>>> import numpy as np
>>> np.set_printoptions(precision=2, suppress=True, linewidth=120)
>>> tidy = lambda a: np.round(a, 2) + 0
>>> W0 = np.loadtxt("layer5.csv", delimiter=",")
>>> print(W0)
[[115.  54.  48.  -5. -13. -38.  15.  23.  32.  16. -18. -23. -75.   0.  10. -38.]
 [ 54. 139.  -2. -23. -33.   7.  45.  25.  24. -23.  30.  14. -28. -54. -15. -38.]
 [ 48.  -2. 151.   1.  15. -54. -14. -57.  -2.  52. -25. -30.  -3.  32. -19.  -1.]
 [ -5. -23.   1. 100.   5.  20. -52.  -5. -27.  28. -21.  23.   9.  -7.  34.  -9.]
 [-13. -33.  15.   5. 120. -36.  23. -98.  -3.  54.  81. -38.   0.  33.  -9.   3.]
 [-38.   7. -54.  20. -36. 128.  13.  47. -17. -28. -22.  13. -28.  -7.  31.  33.]
 [ 15.  45. -14. -52.  23.  13. 137. -23.  -5.   7.  62.  11. -32.   5.  -5.   6.]
 [ 23.  25. -57.  -5. -98.  47. -23. 183.  56. -57. -14.   8. -36. -33.  35.  -3.]
 [ 32.  24.  -2. -27.  -3. -17.  -5.  56. 145.  42.   6. -48. -41.  27.  13.  17.]
 [ 16. -23.  52.  28.  54. -28.   7. -57.  42. 180.   7. -59.  -9.  70.  18. -53.]
 [-18.  30. -25. -21.  81. -22.  62. -14.   6.   7. 157.  14.  11. -11. -10. -16.]
 [-23.  14. -30.  23. -38.  13.  11.   8. -48. -59.  14. 124.   8. -28.  37.  10.]
 [-75. -28.  -3.   9.   0. -28. -32. -36. -41.  -9.  11.   8. 136. -26. -77.  -8.]
 [  0. -54.  32.  -7.  33.  -7.   5. -33.  27.  70. -11. -28. -26. 135.  30. -18.]
 [ 10. -15. -19.  34.  -9.  31.  -5.  35.  13.  18. -10.  37. -77.  30. 100.  13.]
 [-38. -38.  -1.  -9.   3.  33.   6.  -3.  17. -53. -16.  10.  -8. -18.  13. 100.]]
>>> w, vecs = np.linalg.eigh(W0)
>>> x = np.array([5, 0, 5, 5, 5, 4, 2, 5, 0, 5, 4, 1, 1, 3, 1, 5])
>>> print((np.sign(vecs[:, -1].round(6)) == np.sign(vecs[0, -1].round(6))).astype(int))
[1 0 1 1 1 0 1 0 1 1 1 0 1 1 0 0]
>>> np.abs(W0).sum(axis=1).max(), tidy(np.abs(w).max())
(np.float64(703.0), np.float64(430.76))
>>> x @ W0 @ x
np.float64(23348.0)
>>> U, sig, Vt = np.linalg.svd(W0)
>>> vecs = Vt[:(sig > 1e-8).sum()]
>>> rng = np.random.default_rng(964028)
>>> x = W0[8] + 3 * W0[2] + rng.integers(2) * np.eye(16)[1]
>>> x
array([ 176.,   18.,  451.,  -24.,   42., -179.,  -47., -115.,  139.,  198.,  -69., -138.,  -50.,  123.,  -44.,   14.])
>>> print(tidy(np.linalg.norm(x - vecs.T @ vecs @ x)))
0.0
>>> np.allclose(vecs.T @ vecs @ x, x)
True
